$ ipython --no-banner

In [1]: import numpy as np

In [2]: np.set_printoptions(suppress=True, linewidth=200)

In [3]: rnd = lambda a: np.round(a, 1) + 0

In [4]: feats = np.loadtxt("mat.csv", delimiter=",")

In [5]: feats
Out[5]: 
array([[-3.2,  1.4, -0.8, -1.7, -0.6, -2.1,  2. ],
       [-1. ,  0.5,  1.5, -3.1,  0.2, -3. ,  1.8],
       [ 0.3, -1.8,  0.2,  1. , -1.6, -1.3,  4.1],
       [-1.7,  1.9,  0. , -1.3,  3.8, -1.6, -0.1],
       [-1.4,  2.5,  1.3,  2.2, -2.5,  2. ,  0.4],
       [ 2. ,  1.9,  2.3,  2.9,  1.6, -1. ,  0.2],
       [-0.2,  2.2, -0.1,  0.8,  0.1,  3.3, -2.9],
       [-0.7, -2.1, -1.7, -2.3,  2.5, -0.1, -2.4],
       [ 3. ,  2.2, -2.2, -0.7, -2. ,  0.7, -1.1],
       [ 0. , -2.5, -3.1, -0.1, -2.1,  1.8,  1.1],
       [ 2.7, -0.1,  0.3,  3.3,  0.3, -1.6,  2.1],
       [ 1.5, -0.5, -3.2,  2.3,  0.4,  2. , -1.7],
       [ 2.1, -0.7, -2.7,  2.1,  2. ,  0.6,  1.9],
       [ 1.7,  0.5,  2. ,  1.7, -3.7,  0.8, -0.1],
       [-2.3,  0.2,  2.4,  2.1, -2.8, -1.3, -0.5],
       [-1.2,  0. ,  1.5,  3.3, -0.2, -3.2, -0.4],
       [ 0.2, -2.3, -0.3, -2.2, -3.4,  1.9,  0.2],
       [ 0.8,  0.8,  0.5,  4.3, -1.3, -1.5,  1. ],
       [-4.1,  1.3, -0.7,  1.9,  0.2,  1.4, -0.5],
       [-1.6, -1.9, -1. , -2.2,  3.5,  1. , -0.6],
       [-1.1,  1.4,  0. ,  3.5,  0.4,  3.1,  0.1],
       [-1.5, -1. ,  1. , -4. ,  0.5,  1.9, -0.6],
       [ 0.2,  2.4,  0.6,  2.5, -2.6, -1.7, -1.8],
       [ 2.5, -0.4,  2.2, -2. , -2.5,  1.7,  0.9],
       [ 2.8,  2.1,  2.9, -1.5,  1. , -0.9,  0.7],
       [ 0. , -1.4, -1.6,  0.6, -2.1, -3.9, -0.5],
       [-3.1,  2.3, -1.8, -0.7, -0.7, -0.3, -2.4],
       [ 2.1,  0.5,  1.8,  0.1,  0.9, -3.9, -1. ],
       [ 0.3,  2.7, -2.2, -1.3,  2.9, -0.9, -1.2],
       [ 3.7,  2.2,  0.5,  0.2,  0.1, -1.8,  1.8],
       [ 1.4,  1.8,  1.6,  2.8,  0.2,  3. ,  0.5],
       [ 1.7,  3.6,  0.8,  0.5, -2.3,  0.3, -1.7],
       [-0.2,  1.8,  0.1, -0.6,  3.3,  3.2,  0.6],
       [ 1.8, -0.5, -0.9,  2.4,  3.1,  1.9, -1.3],
       [ 1.6,  3.6, -2.3, -0.1, -1.9, -1. ,  0.2],
       [-2. , -1.7, -1.7,  0.6, -1.8,  3. , -1.6],
       [ 3. , -1.4,  0.4,  2.6,  2. ,  1.5,  0.3],
       [-2.3,  0.4, -1.1,  0.9,  3.2,  2.4,  1. ],
       [-0.9,  3.2,  1.1, -1.4, -3.2, -0.9, -0.4],
       [ 0. ,  2. ,  2.2, -2.7, -0.4,  0.2,  3. ],
       [ 2.2,  1.9, -1. ,  0.8, -2.6, -0.4,  2.8],
       [-4. , -0.5,  2. , -1.7, -0.3, -1.2, -1. ],
       [-2.3,  2. ,  0. , -0.6,  2.7, -1.9,  2. ]])

In [6]: Y = np.c_[feats[:, :3] @ np.array([[4, 1, 0], [8, 0, 0], [5, 2, 6]]), np.array([-2, -1, 3, 2, -3, 2, 0, 3, -3, 1, 2, -2, -1, 1, 2, 1, 2, 3, 3, -3, 2, 0, 2, -1, -2, -1, 2, 2, 0, -2, -1, 0, -1, -3, 0, 1, -3, 3, 0, 1, 1, 0, 2])]

In [7]: rnd(Y)
Out[7]: 
array([[ -5.6,  -4.8,  -4.8,  -2. ],
       [  7.5,   2. ,   9. ,  -1. ],
       [-12.2,   0.7,   1.2,   3. ],
       [  8.4,  -1.7,   0. ,   2. ],
       [ 20.9,   1.2,   7.8,  -3. ],
       [ 34.7,   6.6,  13.8,   2. ],
       [ 16.3,  -0.4,  -0.6,   0. ],
       [-28.1,  -4.1, -10.2,   3. ],
       [ 18.6,  -1.4, -13.2,  -3. ],
       [-35.5,  -6.2, -18.6,   1. ],
       [ 11.5,   3.3,   1.8,   2. ],
       [-14. ,  -4.9, -19.2,  -2. ],
       [-10.7,  -3.3, -16.2,  -1. ],
       [ 20.8,   5.7,  12. ,   1. ],
       [  4.4,   2.5,  14.4,   2. ],
       [  2.7,   1.8,   9. ,   1. ],
       [-19.1,  -0.4,  -1.8,   2. ],
       [ 12.1,   1.8,   3. ,   3. ],
       [ -9.5,  -5.5,  -4.2,   3. ],
       [-26.6,  -3.6,  -6. ,  -3. ],
       [  6.8,  -1.1,   0. ,   2. ],
       [ -9. ,   0.5,   6. ,   0. ],
       [ 23. ,   1.4,   3.6,   2. ],
       [ 17.8,   6.9,  13.2,  -1. ],
       [ 42.5,   8.6,  17.4,  -2. ],
       [-19.2,  -3.2,  -9.6,  -1. ],
       [ -3. ,  -6.7, -10.8,   2. ],
       [ 21.4,   5.7,  10.8,   2. ],
       [ 11.8,  -4.1, -13.2,   0. ],
       [ 34.9,   4.7,   3. ,  -2. ],
       [ 28. ,   4.6,   9.6,  -1. ],
       [ 39.6,   3.3,   4.8,   0. ],
       [ 14.1,   0. ,   0.6,  -1. ],
       [ -1.3,   0. ,  -5.4,  -3. ],
       [ 23.7,  -3. , -13.8,   0. ],
       [-30.1,  -5.4, -10.2,   1. ],
       [  2.8,   3.8,   2.4,  -3. ],
       [-11.5,  -4.5,  -6.6,   3. ],
       [ 27.5,   1.3,   6.6,   0. ],
       [ 27. ,   4.4,  13.2,   1. ],
       [ 19. ,   0.2,  -6. ,   1. ],
       [-10. ,   0. ,  12. ,   0. ],
       [  6.8,  -2.3,   0. ,   2. ]])

In [8]: rnd(np.linalg.norm(np.linalg.qr(feats)[0].T @ Y, axis=0) ** 2 / ((Y ** 2).sum(axis=0) + 1e-12))
Out[8]: array([1. , 1. , 1. , 0.2])

In [9]: np.linalg.matrix_rank(np.c_[feats, Y])
Out[9]: np.int64(8)

In [10]: rnd(np.linalg.norm(Y - feats @ np.linalg.lstsq(feats, Y)[0], axis=0))
Out[10]: array([ 0. ,  0. ,  0. , 11.1])
